% python3 -q
>>> import numpy as np
>>> import numpy.linalg as la
>>> np.set_printoptions(precision=1, suppress=True, linewidth=100, legacy="1.25")
>>> X = np.load("w.npy")
>>> X
array([[-1, -1,  0,  1,  0,  1, -1,  0, -1],
       [ 2,  2,  3,  4,  3,  4,  2,  3,  2],
       [-2, -2, -1,  0, -1,  0, -2, -1, -2],
       [ 0,  0,  1,  2,  1,  2,  0,  1,  0],
       [ 2,  2,  3,  4,  3,  4,  2,  3,  2]])
>>> Y = np.array([[1, 3],
...     [0, 3],
...     [1, 1],
...     [2, 2],
...     [3, 2],
...     [0, 2],
...     [1, 0],
...     [0, 0],
...     [1, 3]])
>>> la.matrix_rank(np.vstack([X, Y.T]))
4
>>> np.einsum("ik,kj->ij", X, Y)
array([[ -1,  -5],
       [ 26,  43],
       [-10, -21],
       [  8,  11],
       [ 26,  43]])
>>> np.einsum("ik,kj->ji", X, Y)
array([[ -1,  26, -10,   8,  26],
       [ -5,  43, -21,  11,  43]])
>>> la.matrix_rank(X @ Y)
2
>>> Y @ X
Traceback (most recent call last):
  File "<python-input-10>", line 1, in <module>
    Y @ X
    ~~^~~
ValueError: matmul: Input operand 1 has a mismatch in its core dimension 0, with gufunc signature (n?,k),(k,m?)->(n?,m?) (size 5 is different from 2)
>>> np.unique(X.round(6), axis=0).shape
(4, 9)
>>> np.abs(np.diag(la.qr(X)[1])) > 1e-9
array([ True, False,  True, False, False])
>>> left, sigma, vt = la.svd(X)
>>> np.argmax(sigma[:-1] / (sigma[1:] + 1e-6)) + 1
2
>>> Y = left[:, :2] @ np.diag(sigma[:2]) @ vt[:2]
>>> round(float(la.norm(X - Y) / la.norm(X)), 1)
0.0
>>> la.matrix_rank(X, rtol=0.05)
2
>>> w1 = np.array([[-1, -1, -1, -1, 1],
...     [0, 1, 1, 2, -1],
...     [2, 2, 0, -1, 2],
...     [1, -2, 0, 0, 2],
...     [0, 0, 1, 2, -1],
...     [-2, 1, 2, -1, 0],
...     [1, -1, 0, -2, -2],
...     [1, 1, 1, 1, 2],
...     [-1, 0, -2, 2, 2]])
>>> beta = np.array([1, -2, 0, 2, -1])
>>> hid = np.maximum(X @ w1 + beta, 0)
>>> hid
array([[ 1,  0,  4,  0,  1],
       [ 4,  1, 10,  6, 16],
       [ 0,  0,  2,  0,  0],
       [ 2,  0,  6,  2,  6],
       [ 4,  1, 10,  6, 16]])
>>> la.matrix_rank(hid)
4
>>> (hid > 0).mean(axis=0)
array([0.8, 0.4, 1. , 0.6, 0.8])
>>> basis = np.array([[-1, 9], [0, -3], [-6, -5], [3, -5], [4, 8]])
>>> w1 @ basis
array([[  8,  12],
       [ -4, -26],
       [  3,  33],
       [  7,  31],
       [ -4, -23],
       [-13, -26],
       [-15,   6],
       [  4,  12],
       [ 27,   7]])
>>> left, sigma, vt = la.svd(X)
>>> evecs = vt[:(sigma > 1e-8).sum()]
>>> rng = np.random.default_rng(199925)
>>> x0 = X[1] + 2 * X[0] + rng.integers(2) * np.eye(9)[8]
>>> x0
array([0., 0., 3., 6., 3., 6., 0., 3., 0.])
>>> la.matrix_rank(np.vstack([X, x0]))
2
>>> round(la.norm(x0 - evecs.T @ evecs @ x0), 1)
0.0
>>> A = np.array([[1, 0, 0], [0, 3, 1], [0, 3, 1]])
>>> idx = rng.permutation(3)
>>> idx
array([2, 0, 1])
>>> Y = A[idx][:, idx]
>>> np.diag(Y)
array([1, 1, 3])
>>> Y
array([[1, 0, 3],
       [0, 1, 0],
       [1, 0, 3]])
>>> np.trace(Y)
5
>>> np.allclose(Y, A)
False
>>> left, sigma, vt = la.svd(A)
>>> evecs = vt[:(sigma > 1e-8).sum()]
>>> x0 = A[2] + -1 * A[1] + rng.integers(2) * np.eye(3)[2]
>>> x0
array([0., 0., 0.])
>>> la.matrix_rank(np.vstack([A, x0]))
2
>>> evecs.T @ evecs
array([[1. , 0. , 0. ],
       [0. , 0.9, 0.3],
       [0. , 0.3, 0.1]])
>>> np.diag(evecs.T @ evecs)
array([1. , 0.9, 0.1])
>>> P = np.triu(np.array([[-2, -3, 3], [-3, 0, 3], [-3, 1, 0]]), 1) + np.eye(3)
>>> Y = P @ A @ la.inv(P)
>>> np.round(np.poly(Y), 1) + 0
array([ 1., -5.,  4.,  0.])
>>> Y
array([[  1.,   3., -12.],
       [  0.,  12., -32.],
       [  0.,   3.,  -8.]])
>>> round(la.det(Y), 1)
0.0
>>> [round(float(x), 1) for x in la.svd(A, compute_uv=False)[:3]]
[4.5, 1.0, 0.0]
>>> np.round(la.norm(A, 2) / la.norm(A), 1)
1.0
>>> la.matrix_rank(A, rtol=0.1)
2
>>> A[1] @ A[2]
10
>>> np.round(la.norm(A[1] - A[2]), 1)
0.0
>>> np.round(la.norm(A[1], 1), 1), np.round(la.norm(A[1], np.inf), 1)
(4.0, 3.0)
>>> round(la.norm(A, 2), 1)
4.5
>>> la.norm(A, axis=1).argmax()
1
>>> E = np.load("dump.npy")
>>> E
array([[ 8.,  0.,  9.,  3., 12.,  9.,  6.,  6.],
       [ 0., -1.,  0.,  0.,  0.,  0.,  0.,  0.],
       [ 9.,  0.,  8.,  3., 12.,  9.,  6.,  6.],
       [ 3.,  0.,  3.,  0.,  4.,  3.,  2.,  2.],
       [12.,  0., 12.,  4., 15., 12.,  8.,  8.],
       [ 9.,  0.,  9.,  3., 12.,  8.,  6.,  6.],
       [ 6.,  0.,  6.,  2.,  8.,  6.,  3.,  4.],
       [ 6.,  0.,  6.,  2.,  8.,  6.,  4.,  3.]])
>>> x0 = np.array([-4, -2, 4, -2, 4, 3, -4, 4])
>>> rhs = E @ x0
>>> rhs
array([73.,  2., 65., 25., 88., 66., 50., 42.])
>>> np.round(la.solve(E, E[:, 6]), 1) + 0
array([0., 0., 0., 0., 0., 0., 1., 0.])
>>> la.solve(E, rhs)
array([-4., -2.,  4., -2.,  4.,  3., -4.,  4.])
>>> np.round(la.eigvalsh(E).min(), 1)
-1.0
>>> np.all(la.eigvalsh(E) > 0)
False
>>> idx = rng.permutation(8)
>>> Y = E[:, idx] * rng.choice([-1, 1], 8)
>>> Y
array([[-12.,   3.,   8.,  -9.,   6.,  -9.,  -0.,  -6.],
       [ -0.,   0.,   0.,  -0.,   0.,  -0.,   1.,  -0.],
       [-12.,   3.,   9.,  -9.,   6.,  -8.,  -0.,  -6.],
       [ -4.,   0.,   3.,  -3.,   2.,  -3.,  -0.,  -2.],
       [-15.,   4.,  12., -12.,   8., -12.,  -0.,  -8.],
       [-12.,   3.,   9.,  -8.,   6.,  -9.,  -0.,  -6.],
       [ -8.,   2.,   6.,  -6.,   3.,  -6.,  -0.,  -4.],
       [ -8.,   2.,   6.,  -6.,   4.,  -6.,  -0.,  -3.]])
>>> left, _, vt = la.svd(E.T @ Y)
>>> idx
array([4, 3, 0, 5, 6, 2, 1, 7])
>>> np.round(left @ vt, 1) + 0
array([[ 0.,  0.,  1.,  0.,  0.,  0.,  0.,  0.],
       [ 0.,  0.,  0.,  0.,  0.,  0., -1.,  0.],
       [ 0.,  0.,  0.,  0.,  0., -1.,  0.,  0.],
       [ 0.,  1.,  0.,  0.,  0.,  0.,  0.,  0.],
       [-1.,  0.,  0.,  0.,  0.,  0.,  0.,  0.],
       [ 0.,  0.,  0., -1.,  0.,  0.,  0.,  0.],
       [ 0.,  0.,  0.,  0.,  1.,  0.,  0.,  0.],
       [ 0.,  0.,  0.,  0.,  0.,  0.,  0., -1.]])
>>> mat = np.load("sample6.npy")
>>> mat
array([[3, 3, 3],
       [0, 1, 2],
       [0, 0, 3]])
>>> idx = rng.permutation(3)
>>> Y = mat[:, idx] * rng.choice([-1, 1], 3)
>>> Y
array([[-3, -3,  3],
       [-1, -2,  0],
       [ 0, -3,  0]])
>>> left, _, vt = la.svd(mat.T @ Y)
>>> np.round(la.lstsq(mat, Y)[0], 1) + 0
array([[ 0.,  0.,  1.],
       [-1.,  0.,  0.],
       [ 0., -1.,  0.]])
>>> np.sort(la.eigvals(mat))
array([1., 3., 3.])
>>> [int(la.matrix_rank(la.matrix_power(mat, p))) for p in range(1, 4)]
[3, 3, 3]
>>> J = np.load("case11.npy")
>>> J
array([[-7.,  1.,  4.,  7.,  8.,  0.,  0.,  0.],
       [ 1.,  0.,  1., -7., -8.,  0.,  0.,  0.],
       [-7., -5., -8.,  2.,  6.,  0.,  0.,  0.],
       [ 8., -2., -3.,  0.,  0.,  0.,  0.,  0.],
       [-5., -1., -7.,  4., -2.,  0.,  0.,  0.],
       [ 0.,  0.,  0.,  0.,  0., -2.,  2.,  4.],
       [ 0.,  0.,  0.,  0.,  0.,  4., -2.,  2.],
       [ 0.,  0.,  0.,  0.,  0., -4.,  0., -3.]])
>>> Y = mat[0, 0] * mat[1:] - np.outer(mat[1:, 0], mat[0])
>>> Y
array([[0, 3, 6],
       [0, 0, 9]])
>>> np.flatnonzero(~Y.round(6).any(axis=1))
array([], dtype=int64)
>>> la.matrix_rank(Y), la.matrix_rank(mat)
(2, 3)
>>> mat[:, 0] / mat[0, 0]
array([1., 0., 0.])
>>> x0 = np.array([1, 1, 0, 0, 2, 0, 0, 3])
>>> rhs = J @ x0
>>> beta, lr = np.zeros(8), 1 / la.norm(J, 2) ** 2
>>> for i in range(8):
...     beta -= lr * J.T @ (J @ beta - rhs)
...     if i % 2 == 0: print(i, round(la.norm(J @ beta - rhs), 1))
... 
0 20.1
2 14.3
4 11.2
6 9.1
>>> beta.round(1) + 0
array([0.9, 0. , 0.5, 0.6, 1.4, 0.4, 0.2, 1.4])
>>> W0 = np.loadtxt("data.csv", delimiter=",")
>>> W0.round(1) + 0
array([[ 0.3, -0.4,  0. ,  0. , -0.2,  0. ,  0.2,  0. ,  0. ],
       [-0.4,  0.7, -0.1, -0.1, -0.2, -0.1, -0.1,  0. , -0.1],
       [ 0. , -0.1,  0.4, -0.3,  0. ,  0.1,  0.1, -0.2, -0.3],
       [ 0. , -0.1, -0.3,  0.5, -0.1,  0.2, -0.2, -0.1,  0.2],
       [-0.2, -0.2,  0. , -0.1,  0.8,  0. , -0.1,  0.1,  0.1],
       [ 0. , -0.1,  0.1,  0.2,  0. ,  0.4, -0.2, -0.3, -0.1],
       [ 0.2, -0.1,  0.1, -0.2, -0.1, -0.2,  0.3,  0.2,  0. ],
       [ 0. ,  0. , -0.2, -0.1,  0.1, -0.3,  0.2,  0.3,  0.2],
       [ 0. , -0.1, -0.3,  0.2,  0.1, -0.1,  0. ,  0.2,  0.3]])
>>> la.lstsq(W0[:-1].T, W0[-1])[2]
4
>>> np.round(np.trace(la.pinv(W0) @ W0), 1)
4.0
>>> np.allclose(W0[:-1].T @ la.lstsq(W0[:-1].T, W0[-1])[0], W0[-1])
True
>>> x0 = np.array([3, -1, -2, -2, -1, 3, 3, -2, -5])
>>> W0 @ x0
array([ 1.8, -1.4,  2.5, -1.1, -2.2,  1.2,  1.3, -1.3, -2.1])
>>> la.eigvalsh(2 * W0 - np.eye(9))
array([-1., -1., -1., -1., -1.,  1.,  1.,  1.,  1.])
>>> round((x0 - W0 @ x0) @ (W0 @ x0), 1)
-0.0
>>> np.round(np.eye(9) - W0, 1) + 0
array([[ 0.7,  0.4,  0. ,  0. ,  0.2,  0. , -0.2,  0. ,  0. ],
       [ 0.4,  0.3,  0.1,  0.1,  0.2,  0.1,  0.1,  0. ,  0.1],
       [ 0. ,  0.1,  0.6,  0.3,  0. , -0.1, -0.1,  0.2,  0.3],
       [ 0. ,  0.1,  0.3,  0.5,  0.1, -0.2,  0.2,  0.1, -0.2],
       [ 0.2,  0.2,  0. ,  0.1,  0.2,  0. ,  0.1, -0.1, -0.1],
       [ 0. ,  0.1, -0.1, -0.2,  0. ,  0.6,  0.2,  0.3,  0.1],
       [-0.2,  0.1, -0.1,  0.2,  0.1,  0.2,  0.7, -0.2,  0. ],
       [ 0. ,  0. ,  0.2,  0.1, -0.1,  0.3, -0.2,  0.7, -0.2],
       [ 0. ,  0.1,  0.3, -0.2, -0.1,  0.1,  0. , -0.2,  0.7]])
>>> [round(float(x), 1) for x in la.svd(W0, compute_uv=False)[:3]]
[1.0, 1.0, 1.0]
>>> np.argsort(-la.norm(W0, axis=0).round(6), kind="stable")[:3]
array([4, 1, 3])
>>> la.matrix_rank(W0, rtol=0.1)
4
>>> Y = W0 / la.norm(W0, axis=1, keepdims=True)
>>> G = Y @ Y.T
>>> np.argwhere(np.triu(np.abs(G) > 0.95, 1))
array([[5, 7]])
>>> G[1]
array([-0.7,  1. , -0.2, -0.2, -0.2, -0.2, -0.2,  0.1, -0.2])
>>> (np.abs(G) > 0.9).astype(int)
array([[1, 0, 0, 0, 0, 0, 0, 0, 0],
       [0, 1, 0, 0, 0, 0, 0, 0, 0],
       [0, 0, 1, 0, 0, 0, 0, 0, 1],
       [0, 0, 0, 1, 0, 0, 0, 0, 0],
       [0, 0, 0, 0, 1, 0, 0, 0, 0],
       [0, 0, 0, 0, 0, 1, 0, 1, 0],
       [0, 0, 0, 0, 0, 0, 1, 0, 0],
       [0, 0, 0, 0, 0, 1, 0, 1, 0],
       [0, 0, 1, 0, 0, 0, 0, 0, 1]])
>>> round(float(np.degrees(np.arccos(np.clip(G[1, 5], -1, 1)))), 1)
100.4
>>> la.norm(Y, axis=1)
array([1., 1., 1., 1., 1., 1., 1., 1., 1.])
>>> left, sigma, vt = la.svd(W0)
>>> evecs = vt[:(sigma > 1e-8).sum()]
>>> x0 = W0[5] + -3 * W0[0] + rng.integers(2) * np.eye(9)[6]
>>> x0
array([-1. ,  1. ,  0.1,  0.1,  0.6,  0.4, -0.9, -0.4, -0.3])
>>> np.allclose(evecs.T @ evecs @ x0, x0)
True
>>> la.matrix_rank(np.vstack([W0, x0]))
4
>>> K = np.array([[1, 3, 0, 0, 0, 0],
...     [1, 1, 0, 0, 0, 0],
...     [0, 0, 0, 0, 0, 0],
...     [0, 0, 1, 3, 0, 0],
...     [0, 0, 1, 1, 0, 0],
...     [0, 0, 0, 0, 0, 0],
...     [0, 0, 0, 0, 1, 3],
...     [0, 0, 0, 0, 1, 1],
...     [0, 0, 0, 0, 0, 0]])
>>> u = np.array([2, -2])
>>> np.array([np.convolve(row, u, "same") for row in K])
array([[ 2,  4, -6,  0,  0,  0],
       [ 2,  0, -2,  0,  0,  0],
       [ 0,  0,  0,  0,  0,  0],
       [ 0,  0,  2,  4, -6,  0],
       [ 0,  0,  2,  0, -2,  0],
       [ 0,  0,  0,  0,  0,  0],
       [ 0,  0,  0,  0,  2,  4],
       [ 0,  0,  0,  0,  2,  0],
       [ 0,  0,  0,  0,  0,  0]])
>>> np.correlate(K[8], K[3], "full")
array([0, 0, 0, 0, 0, 0, 0, 0, 0, 0, 0])
>>> Y = np.c_[K[:, :5] @ np.array([[3, 3, -1, 4, -4],
...     [5, -2, -4, 3, -2],
...     [-4, -3, 3, 1, -2],
...     [4, 1, -2, -2, -2],
...     [-2, 0, -2, 0, -2]]), np.array([-1, 2, -2, -1, 0, -2, 2, 1, -1])]
>>> Y
array([[ 18,  -3, -13,  13, -10,  -1],
       [  8,   1,  -5,   7,  -6,   2],
       [  0,   0,   0,   0,   0,  -2],
       [  8,   0,  -3,  -5,  -8,  -1],
       [  0,  -2,   1,  -1,  -4,   0],
       [  0,   0,   0,   0,   0,  -2],
       [ -2,   0,  -2,   0,  -2,   2],
       [ -2,   0,  -2,   0,  -2,   1],
       [  0,   0,   0,   0,   0,  -1]])
>>> la.matrix_rank(np.c_[K, Y])
7
>>> np.round(la.lstsq(K, Y[:, 0])[0], 1) + 0
array([ 3.,  5., -4.,  4., -2.,  0.])
>>> x0 = np.array([1, 1, -1, 0, 2, -2])
>>> K @ (2 * x0)
array([ 8,  4,  0, -2, -2,  0, -8,  0,  0])
>>> (K * x0).sum(axis=1)
array([ 4,  2,  0, -1, -1,  0, -4,  0,  0])
>>> K @ np.eye(6)[5]
array([0., 0., 0., 0., 0., 0., 3., 1., 0.])
>>> np.einsum("ij,j->i", K, x0)
array([ 4,  2,  0, -1, -1,  0, -4,  0,  0])
>>> K @ x0
array([ 4,  2,  0, -1, -1,  0, -4,  0,  0])
>>> K @ np.ones(6)
array([4., 2., 0., 4., 2., 0., 4., 2., 0.])
>>> K * x0
array([[ 1,  3,  0,  0,  0,  0],
       [ 1,  1,  0,  0,  0,  0],
       [ 0,  0,  0,  0,  0,  0],
       [ 0,  0, -1,  0,  0,  0],
       [ 0,  0, -1,  0,  0,  0],
       [ 0,  0,  0,  0,  0,  0],
       [ 0,  0,  0,  0,  2, -6],
       [ 0,  0,  0,  0,  2, -2],
       [ 0,  0,  0,  0,  0,  0]])
>>> np.sign((K @ x0).round(6))
array([ 1,  1,  0, -1, -1,  0, -1,  0,  0])
>>> K[4] @ K[7]
0
>>> la.norm(K, axis=1).argmax()
0
>>> np.round(la.norm(K, "nuc"), 1)
12.0
>>> la.norm(K, axis=0)
array([1.4, 3.2, 1.4, 3.2, 1.4, 3.2])
>>> round(float(la.norm(K, 2)), 1)
3.4
>>> round(float(la.norm(K[4] - K[7])), 1)
2.0
>>> Y = np.array([[3, 0, 0, 0, 3, 2, 2, 0, 1],
...     [3, 2, 0, 0, 3, 1, 3, 1, 1],
...     [3, 3, 0, 2, 0, 3, 0, 1, 0],
...     [1, 2, 0, 2, 2, 2, 1, 1, 0],
...     [3, 0, 2, 1, 1, 0, 1, 0, 3],
...     [2, 0, 3, 1, 2, 1, 1, 2, 2],
...     [1, 0, 0, 2, 1, 0, 0, 1, 0],
...     [3, 1, 3, 3, 1, 1, 3, 3, 0],
...     [3, 0, 3, 0, 3, 0, 1, 0, 1]])
>>> m1 = np.triu(Y)
>>> m1
array([[3, 0, 0, 0, 3, 2, 2, 0, 1],
       [0, 2, 0, 0, 3, 1, 3, 1, 1],
       [0, 0, 0, 2, 0, 3, 0, 1, 0],
       [0, 0, 0, 2, 2, 2, 1, 1, 0],
       [0, 0, 0, 0, 1, 0, 1, 0, 3],
       [0, 0, 0, 0, 0, 1, 1, 2, 2],
       [0, 0, 0, 0, 0, 0, 0, 1, 0],
       [0, 0, 0, 0, 0, 0, 0, 3, 0],
       [0, 0, 0, 0, 0, 0, 0, 0, 1]])
>>> left, sigma, vt = la.svd(m1)
>>> evecs = vt[:(sigma > 1e-8).sum()]
>>> x0 = m1[5] + -3 * m1[3] + rng.integers(2) * np.eye(9)[1]
>>> x0
array([ 0.,  0.,  0., -6., -6., -5., -2., -1.,  2.])
>>> np.round(la.norm(x0 - evecs.T @ evecs @ x0), 1)
0.0
>>> np.round(evecs.T @ evecs, 1) + 0
array([[ 0.8, -0.1,  0. , -0.2,  0.2,  0.2, -0.2,  0. ,  0. ],
       [-0.1,  1. ,  0. , -0.1,  0.1,  0.1, -0.1,  0. ,  0. ],
       [ 0. ,  0. ,  0. ,  0. ,  0. ,  0. ,  0. ,  0. ,  0. ],
       [-0.2, -0.1,  0. ,  0.7,  0.2,  0.2, -0.2,  0. ,  0. ],
       [ 0.2,  0.1,  0. ,  0.2,  0.8, -0.2,  0.2,  0. ,  0. ],
       [ 0.2,  0.1,  0. ,  0.2, -0.2,  0.8,  0.2,  0. ,  0. ],
       [-0.2, -0.1,  0. , -0.2,  0.2,  0.2,  0.8,  0. ,  0. ],
       [ 0. ,  0. ,  0. ,  0. ,  0. ,  0. ,  0. ,  1. ,  0. ],
       [ 0. ,  0. ,  0. ,  0. ,  0. ,  0. ,  0. ,  0. ,  1. ]])
